$ python3 -q
>>> import numpy as np
>>> np.set_printoptions(suppress=True, linewidth=100)
>>> def rd(a):
...     return np.round(a, 1) + 0
... 
>>> m1 = np.array([[-1.3, -0.8, -1.4, -0.8, 0.7, 0.6],
...     [0.6, 0.2, 0.7, -0.2, 2.1, -1.4],
...     [-1.1, 2.6, -1.1, -1.9, 1.7, 0.6],
...     [0.4, 0.8, -0.5, 0.4, -0.5, -1.5],
...     [-1.2, -0.5, 1.0, -1.1, 0.3, -0.5]])
>>> rng = np.random.default_rng(38)
>>> Y = m1 + rng.integers(-2, 3, (5, 3)) @ rng.integers(-2, 3, (3, 6))
>>> rd(Y)
array([[-2.3, -1.8, -0.4,  0.2,  0.7,  1.6],
       [ 3.6, -0.8,  1.7, -5.2,  1.1, -4.4],
       [-5.1,  2.6, -1.1,  4.1,  2.7,  4.6],
       [ 2.4, 10.8,  5.5,  2.4, -2.5,  4.5],
       [-4.2, -5.5, -4. ,  0.9,  2.3, -2.5]])
>>> rd(np.linalg.svd(Y - m1, compute_uv=False))
array([15.6, 11.2,  2.3,  0. ,  0. ])
>>> Y = np.array([[0, 2], [-2, -2]])
>>> C = np.array([[3]])
>>> X = np.block([[Y, np.zeros((2, 1))], [np.zeros((1, 2)), C]])
>>> X
array([[ 0.,  2.,  0.],
       [-2., -2.,  0.],
       [ 0.,  0.,  3.]])
>>> lab = rng.permutation(3)
>>> Y = X[:, lab] * rng.choice([-1, 1], 3)
>>> Y
array([[-0.,  0., -2.],
       [ 2.,  0.,  2.],
       [-0.,  3., -0.]])
>>> left, _, Vt = np.linalg.svd(X.T @ Y)
>>> lab
array([0, 2, 1])
>>> rd(left @ Vt)
array([[-1.,  0.,  0.],
       [ 0.,  0., -1.],
       [ 0.,  1.,  0.]])
>>> np.flatnonzero(np.linalg.matrix_power((X != 0) + (X.T != 0) + np.eye(3), 3)[0])
array([0, 1])
>>> (np.linalg.matrix_power((X != 0) + (X.T != 0) + np.eye(3), 3) > 0).astype(int)
array([[1, 1, 0],
       [1, 1, 0],
       [0, 0, 1]])
>>> rd(np.sort(np.linalg.eigvals(X).real))
array([-1., -1.,  3.])
>>> (X != 0).astype(int)
array([[0, 1, 0],
       [1, 1, 0],
       [0, 0, 1]])
>>> E = np.loadtxt("mat.csv", delimiter=",")
>>> rd(E)
array([[ 1. ,  0. ,  0. ,  0. ],
       [ 0. ,  1. ,  0. ,  0. ],
       [ 0. ,  0. ,  0.7,  0.7],
       [ 0. ,  0. , -0.7,  0.7]])
>>> Y = np.array([[3, 1], [1, 3], [0, -3], [-2, 1], [3, -1], [-3, 2]])
>>> rd(m1 @ Y)
array([[-2.8,  0.2],
       [12.9, -6. ],
       [ 6.4,  7.6],
       [ 4.2,  2.2],
       [ 0.5, -8.1]])
>>> rd(Y.T @ m1.T)
array([[-2.8, 12.9,  6.4,  4.2,  0.5],
       [ 0.2, -6. ,  7.6,  2.2, -8.1]])
>>> rd(np.einsum("ik,kj->ij", m1, Y))
array([[-2.8,  0.2],
       [12.9, -6. ],
       [ 6.4,  7.6],
       [ 4.2,  2.2],
       [ 0.5, -8.1]])
>>> Y @ m1
Traceback (most recent call last):
  File "<python-input-28>", line 1, in <module>
    Y @ m1
    ~~^~~~
ValueError: matmul: Input operand 1 has a mismatch in its core dimension 0, with gufunc signature (n?,k),(k,m?)->(n?,m?) (size 5 is different from 2)
>>> rd(np.einsum("ij,ij->i", m1, m1))
array([ 5.8,  7.3, 16. ,  3.7,  4.2])
>>> np.linalg.matrix_rank(np.vstack([m1, Y.T]))
np.int64(6)
>>> rd(np.einsum("ij->j", m1))
array([-2.6,  2.3, -1.3, -3.6,  4.3, -2.2])
>>> rd(np.einsum("ik,kj->ji", m1, Y))
array([[-2.8, 12.9,  6.4,  4.2,  0.5],
       [ 0.2, -6. ,  7.6,  2.2, -8.1]])
>>> np.vstack([m1, Y.T]).shape
(7, 6)
>>> np.linalg.matrix_rank(m1 @ Y)
np.int64(2)
>>> G = m1.T @ m1
>>> rd(G)
array([[ 4.9, -0.8,  2. ,  4.5, -2.1, -2.3],
       [-0.8,  8.3, -2.5, -3.5,  3.7, -0.2],
       [ 2. , -2.5,  4.9,  1.8, -0.8, -2.2],
       [ 4.5, -3.5,  1.8,  5.7, -4.7, -1.4],
       [-2.1,  3.7, -0.8, -4.7,  8.1, -0.9],
       [-2.3, -0.2, -2.2, -1.4, -0.9,  5.2]])
>>> rd(np.trace(G)), rd((m1 ** 2).sum())
(np.float64(37.1), np.float64(37.1))
>>> rd(np.linalg.svd(m1, compute_uv=False) ** 2)
array([18. ,  8.6,  6. ,  2.4,  2.1])
>>> np.linalg.matrix_rank(G, rtol=0.1)
np.int64(5)
>>> np.linalg.cond(G) > 100
np.True_
>>> rd(np.linalg.norm(G, 2) / np.linalg.norm(G))
np.float64(0.9)
>>> Y = np.array([[-2, 2, 2], [0, 1, -1], [-2, 1, 2], [-1, -1, 1]])
>>> rd(np.einsum("ij->j", E))
array([1. , 1. , 0. , 1.4])
>>> np.einsum("ij,ij->i", E, E)
array([1., 1., 1., 1.])
>>> rd(np.einsum("ik,kj->ji", E, Y))
array([[-2. ,  0. , -2.1,  0.7],
       [ 2. ,  1. ,  0. , -1.4],
       [ 2. , -1. ,  2.1, -0.7]])
>>> rd(Y.T @ E.T)
array([[-2. ,  0. , -2.1,  0.7],
       [ 2. ,  1. ,  0. , -1.4],
       [ 2. , -1. ,  2.1, -0.7]])
>>> ang = np.radians(45)
>>> r_ = np.eye(4)
>>> r_[2, 2] = r_[3, 3] = np.cos(ang)
>>> r_[2, 3], r_[3, 2] = -np.sin(ang), np.sin(ang)
>>> rd(r_)
array([[ 1. ,  0. ,  0. ,  0. ],
       [ 0. ,  1. ,  0. ,  0. ],
       [ 0. ,  0. ,  0.7, -0.7],
       [ 0. ,  0. ,  0.7,  0.7]])
>>> Y = E @ r_.T
>>> rd(np.linalg.det(r_)), rd(np.trace(r_))
(np.float64(1.0), np.float64(3.4))
>>> J = np.load("dump.npy")
>>> J
array([[0, 0, 0, 0, 0, 1, 0, 0],
       [1, 0, 0, 0, 0, 0, 0, 0],
       [0, 0, 0, 0, 0, 0, 0, 0],
       [0, 0, 0, 0, 1, 0, 0, 0],
       [0, 0, 0, 0, 0, 0, 0, 2],
       [0, 0, 2, 0, 0, 0, 0, 0],
       [0, 0, 0, 0, 0, 0, 0, 0],
       [0, 0, 0, 0, 0, 0, 0, 0]])
>>> (np.linalg.matrix_power((J != 0) + (J.T != 0) + np.eye(8), 8) > 0).astype(int)
array([[1, 1, 1, 0, 0, 1, 0, 0],
       [1, 1, 1, 0, 0, 1, 0, 0],
       [1, 1, 1, 0, 0, 1, 0, 0],
       [0, 0, 0, 1, 1, 0, 0, 1],
       [0, 0, 0, 1, 1, 0, 0, 1],
       [1, 1, 1, 0, 0, 1, 0, 0],
       [0, 0, 0, 0, 0, 0, 1, 0],
       [0, 0, 0, 1, 1, 0, 0, 1]])
>>> lab = rng.permutation(8)
>>> lab
array([4, 0, 1, 7, 2, 6, 3, 5])
>>> Y = J[lab][:, lab]
>>> rd(np.sort(np.abs(np.linalg.eigvals(Y))))
array([0., 0., 0., 0., 0., 0., 0., 0.])
>>> np.diag(Y)
array([0, 0, 0, 0, 0, 0, 0, 0])
>>> rank = np.linalg.matrix_rank(J)
>>> rank
np.int64(5)
>>> N = np.linalg.svd(J)[2][rank:].T
>>> [int(np.linalg.matrix_rank(np.delete(J, i, axis=0))) for i in range(8)]
[4, 4, 5, 4, 4, 4, 5, 5]
>>> [int(np.linalg.matrix_rank(J[:i])) for i in range(1, len(J) + 1)]
[1, 2, 2, 3, 4, 5, 5, 5]
>>> K = np.array([[0, 4, -4, -7], [4, -2, 0, -1], [-4, 0, 8, -1], [-7, -1, -1, -8]])
>>> # symmetric, so the eigenvalues are real
>>> vals, evecs = np.linalg.eig(K)
>>> rd(np.sort(np.linalg.eigvals(K.T)))
array([-12.6,  -3.9,   4.3,  10.2])
>>> rd(np.sort(np.linalg.eigvals(K @ K)))
array([ 15.3,  18.6, 104.6, 159.6])
>>> rd(vals)
array([-12.6,  10.2,   4.3,  -3.9])
>>> rd(K @ evecs[:, 0] - vals[0] * evecs[:, 0])
array([0., 0., 0., 0.])
>>> rd(np.sort(np.linalg.eigvals(np.linalg.inv(K))))
array([-0.3, -0.1,  0.1,  0.2])
>>> arr = np.load("block15.npy")
>>> arr
array([[ 1,  0,  0,  0,  0,  0,  0,  0,  0,  0],
       [ 0, -2,  0,  0,  0,  0,  0,  0,  0,  0],
       [ 0,  0,  3,  0,  0,  0,  0,  0,  0,  0],
       [ 0,  0,  0,  0,  0,  0,  0,  0,  0,  0],
       [ 0,  0,  0,  0,  8,  0,  0,  0,  0,  0],
       [ 0,  0,  0,  0,  0,  5,  0,  0,  0,  0],
       [ 0,  0,  0,  0,  0,  0, -5,  0,  0,  0],
       [ 0,  0,  0,  0,  0,  0,  0,  8,  0,  0],
       [ 0,  0,  0,  0,  0,  0,  0,  0,  6,  0],
       [ 0,  0,  0,  0,  0,  0,  0,  0,  0,  0]])
>>> def softmax(z):
...     e = np.exp(z - z.max(axis=-1, keepdims=True))
...     return e / e.sum(axis=-1, keepdims=True)
... 
>>> rd(softmax(arr[5] + -3))
array([0. , 0. , 0. , 0. , 0. , 0.9, 0. , 0. , 0. , 0. ])
>>> rd(softmax(arr).sum(axis=1))
array([1., 1., 1., 1., 1., 1., 1., 1., 1., 1.])
>>> rd(softmax(arr[5]))
array([0. , 0. , 0. , 0. , 0. , 0.9, 0. , 0. , 0. , 0. ])
>>> scores = arr @ arr.T / np.sqrt(10)
>>> rd(softmax(scores))
array([[0.1, 0.1, 0.1, 0.1, 0.1, 0.1, 0.1, 0.1, 0.1, 0.1],
       [0.1, 0.3, 0.1, 0.1, 0.1, 0.1, 0.1, 0.1, 0.1, 0.1],
       [0. , 0. , 0.7, 0. , 0. , 0. , 0. , 0. , 0. , 0. ],
       [0.1, 0.1, 0.1, 0.1, 0.1, 0.1, 0.1, 0.1, 0.1, 0.1],
       [0. , 0. , 0. , 0. , 1. , 0. , 0. , 0. , 0. , 0. ],
       [0. , 0. , 0. , 0. , 0. , 1. , 0. , 0. , 0. , 0. ],
       [0. , 0. , 0. , 0. , 0. , 0. , 1. , 0. , 0. , 0. ],
       [0. , 0. , 0. , 0. , 0. , 0. , 0. , 1. , 0. , 0. ],
       [0. , 0. , 0. , 0. , 0. , 0. , 0. , 0. , 1. , 0. ],
       [0.1, 0.1, 0.1, 0.1, 0.1, 0.1, 0.1, 0.1, 0.1, 0.1]])
>>> rd(softmax(scores + np.triu(np.full(scores.shape, -np.inf), 1)))
array([[1. , 0. , 0. , 0. , 0. , 0. , 0. , 0. , 0. , 0. ],
       [0.2, 0.8, 0. , 0. , 0. , 0. , 0. , 0. , 0. , 0. ],
       [0.1, 0.1, 0.9, 0. , 0. , 0. , 0. , 0. , 0. , 0. ],
       [0.2, 0.2, 0.2, 0.2, 0. , 0. , 0. , 0. , 0. , 0. ],
       [0. , 0. , 0. , 0. , 1. , 0. , 0. , 0. , 0. , 0. ],
       [0. , 0. , 0. , 0. , 0. , 1. , 0. , 0. , 0. , 0. ],
       [0. , 0. , 0. , 0. , 0. , 0. , 1. , 0. , 0. , 0. ],
       [0. , 0. , 0. , 0. , 0. , 0. , 0. , 1. , 0. , 0. ],
       [0. , 0. , 0. , 0. , 0. , 0. , 0. , 0. , 1. , 0. ],
       [0.1, 0.1, 0.1, 0.1, 0.1, 0.1, 0.1, 0.1, 0.1, 0.1]])
>>> rd(softmax(scores)[5] @ arr)
array([0., 0., 0., 0., 0., 5., 0., 0., 0., 0.])
>>> W0 = np.loadtxt("test8.csv", delimiter=",")
>>> W0
array([[ 1., -1.,  1., -1.],
       [ 1.,  0.,  0.,  0.],
       [ 1.,  1.,  1.,  1.],
       [ 1.,  2.,  4.,  8.]])
>>> Y = np.array([[0, 3, 3], [3, 0, 3], [0, 0, 1], [0, 0, 2]])
>>> Y.T @ W0.T
array([[-3.,  0.,  3.,  6.],
       [ 3.,  3.,  3.,  3.],
       [-1.,  3.,  9., 29.]])
>>> np.linalg.matrix_rank(np.vstack([W0, Y.T]))
np.int64(4)
>>> np.vstack([W0, Y.T]).shape
(7, 4)
>>> np.einsum("ik,kj->ji", W0, Y)
array([[-3.,  0.,  3.,  6.],
       [ 3.,  3.,  3.,  3.],
       [-1.,  3.,  9., 29.]])
>>> W0 @ Y
array([[-3.,  3., -1.],
       [ 0.,  3.,  3.],
       [ 3.,  3.,  9.],
       [ 6.,  3., 29.]])
>>> np.einsum("ij,ij->i", W0, W0)
array([ 4.,  1.,  4., 85.])
>>> np.linalg.matrix_rank(W0 @ Y)
np.int64(3)
>>> Q = W0.astype(float).copy()
>>> for j in range(4):
...     Q[:, j] -= Q[:, :j] @ (Q[:, :j].T @ Q[:, j])
...     Q[:, j] /= np.linalg.norm(Q[:, j])
... 
>>> rd(Q.T @ W0)
array([[2. , 1. , 3. , 4. ],
       [0. , 2.2, 2.2, 6.3],
       [0. , 0. , 2. , 3. ],
       [0. , 0. , 0. , 1.3]])
>>> rd(Q)
array([[ 0.5, -0.7,  0.5, -0.2],
       [ 0.5, -0.2, -0.5,  0.7],
       [ 0.5,  0.2, -0.5, -0.7],
       [ 0.5,  0.7,  0.5,  0.2]])
>>> lab = rng.permutation(4)
>>> lab
array([2, 0, 1, 3])
>>> Y = W0[lab][:, lab]
>>> rd(np.sort(np.abs(np.linalg.eigvals(Y))))
array([0.8, 0.8, 2. , 8.3])
>>> np.trace(Y)
np.float64(10.0)
>>> (W0 - W0.T) / 2
array([[ 0. , -1. ,  0. , -1. ],
       [ 1. ,  0. , -0.5, -1. ],
       [ 0. ,  0.5,  0. , -1.5],
       [ 1. ,  1. ,  1.5,  0. ]])
>>> rd(np.linalg.det(W0))
np.float64(12.0)
>>> W0 @ W0
array([[ 0., -2., -2., -8.],
       [ 1., -1.,  1., -1.],
       [ 4.,  2.,  6.,  8.],
       [15., 19., 37., 67.]])
>>> (W0 + W0.T) / 2
array([[1. , 0. , 1. , 0. ],
       [0. , 0. , 0.5, 1. ],
       [1. , 0.5, 1. , 2.5],
       [0. , 1. , 2.5, 8. ]])
>>> rd(np.sort(np.abs(np.linalg.eigvals(W0))))
array([0.8, 0.8, 2. , 8.3])
>>> W0.inv()
Traceback (most recent call last):
  File "<python-input-109>", line 1, in <module>
    W0.inv()
    ^^^^^^
AttributeError: 'numpy.ndarray' object has no attribute 'inv'
>>> rd(np.linalg.matrix_power(W0, 2))
array([[ 0., -2., -2., -8.],
       [ 1., -1.,  1., -1.],
       [ 4.,  2.,  6.,  8.],
       [15., 19., 37., 67.]])
>>> rd(np.linalg.norm(W0[3] - W0[1]))
np.float64(9.2)
>>> W0[3] @ W0[1]
np.float64(1.0)
>>> rd(np.linalg.norm(W0, axis=1))
array([2. , 1. , 2. , 9.2])
>>> rd(np.linalg.norm(W0, 1)), rd(np.linalg.norm(W0, np.inf))
(np.float64(10.0), np.float64(15.0))
>>> rd(np.linalg.norm(W0[3], 1)), rd(np.linalg.norm(W0[3], np.inf))
(np.float64(15.0), np.float64(8.0))
>>> mat = np.load("arr.npy")
>>> mat
array([[-2, -2,  2,  1, -1,  4,  4,  3,  0],
       [-5,  9, -3,  7,  1, -6, -8,  7,  7],
       [ 0,  6, -8,  4,  1, -1, -7, -4,  6],
       [-5, -3,  7, -4,  1, -1,  3,  4, -3]])
>>> rd(np.linalg.norm(mat[2], 1)), rd(np.linalg.norm(mat[2], np.inf))
(np.float64(37.0), np.float64(8.0))
>>> np.linalg.norm(mat, axis=1).argmax()
np.int64(1)
>>> rd(np.linalg.norm(mat) ** 2 / np.linalg.norm(mat, 2) ** 2)
np.float64(1.4)
>>> rd(np.linalg.norm(mat, axis=0))
array([ 7.3, 11.4, 11.2,  9.1,  2. ,  7.3, 11.7,  9.5,  9.7])
>>> rd(np.linalg.norm(mat[2] - mat[3]))
np.float64(25.3)
>>> Y = mat / np.sqrt((mat ** 2).mean(axis=1, keepdims=True))
>>> rd(Y[1])
array([-0.8,  1.4, -0.5,  1.1,  0.2, -0.9, -1.3,  1.1,  1.1])
>>> np.linalg.matrix_rank(Y) == np.linalg.matrix_rank(mat)
np.True_
>>> Y = mat / np.linalg.norm(mat, axis=1, keepdims=True)
>>> G = Y @ Y.T
>>> rd(np.linalg.norm(Y, axis=1))
array([1., 1., 1., 1.])
>>> (np.abs(G) > 0.9).astype(int)
array([[1, 0, 0, 0],
       [0, 1, 0, 0],
       [0, 0, 1, 0],
       [0, 0, 0, 1]])
>>> np.argwhere(np.triu(np.abs(G) > 0.95, 1))
array([], shape=(0, 2), dtype=int64)
